In [1]: import numpy as np

In [2]: np.set_printoptions(precision=3, suppress=True, linewidth=100)

In [3]: rd = lambda a: np.round(a, 3) + 0

In [4]: E = np.loadtxt("case14.csv", delimiter=",")

In [5]: E
Out[5]: 
array([[ 2.,  3.,  4.,  5.,  6.,  7.,  8.],
       [ 9., 10., 11., 12., 13., 14., 15.],
       [16., 17., 18., 19., 20., 21., 22.],
       [23., 24., 25., 26., 27., 28., 29.],
       [30., 31., 32., 33., 34., 35., 36.],
       [37., 38., 39., 40., 41., 42., 43.],
       [44., 45., 46., 47., 48., 49., 50.],
       [51., 52., 53., 54., 55., 56., 57.]])

In [6]: np.linalg.lstsq(E[:-1].T, E[-1])[2]
Out[6]: np.int32(2)

In [7]: Uu, sig, vt = np.linalg.svd(E)

In [8]: V = vt[:(sig > 1e-8).sum()]

In [9]: rng = np.random.default_rng(44)

In [10]: vec = E[7] + 3 * E[0] + rng.integers(2) * np.eye(7)[2]

In [11]: vec
Out[11]: array([57., 61., 66., 69., 73., 77., 81.])

In [12]: rd(V.T @ V)
Out[12]: 
array([[ 0.464,  0.357,  0.25 ,  0.143,  0.036, -0.071, -0.179],
       [ 0.357,  0.286,  0.214,  0.143,  0.071,  0.   , -0.071],
       [ 0.25 ,  0.214,  0.179,  0.143,  0.107,  0.071,  0.036],
       [ 0.143,  0.143,  0.143,  0.143,  0.143,  0.143,  0.143],
       [ 0.036,  0.071,  0.107,  0.143,  0.179,  0.214,  0.25 ],
       [-0.071,  0.   ,  0.071,  0.143,  0.214,  0.286,  0.357],
       [-0.179, -0.071,  0.036,  0.143,  0.25 ,  0.357,  0.464]])

In [13]: np.linalg.matrix_rank(np.vstack([E, vec]))
Out[13]: np.int64(3)

In [14]: np.allclose(V.T @ V @ vec, vec)
Out[14]: False

In [15]: other = np.array([[2, 0, 2], [0, 1, 3], [0, 1, 2]])

In [16]: other[-1] = other[0]

In [17]: J = other + 0.05 * np.eye(3)

In [18]: J
Out[18]: 
array([[2.05, 0.  , 2.  ],
       [0.  , 1.05, 3.  ],
       [2.  , 0.  , 2.05]])

In [19]: vec = np.array([-5, 4, -3])

In [20]: target = J @ vec

In [21]: target
Out[21]: array([-16.25,  -4.8 , -16.15])

In [22]: print(rd(np.linalg.solve(J, J[:, 1])))
[0. 1. 0.]

In [23]: print(rd(np.linalg.solve(J, 4 * target)))
[-20.  16. -12.]

In [24]: rd(np.linalg.solve(J.T, J[1]))
Out[24]: array([0., 1., 0.])

In [25]: rd(np.linalg.solve(J, target))
Out[25]: array([-5.,  4., -3.])
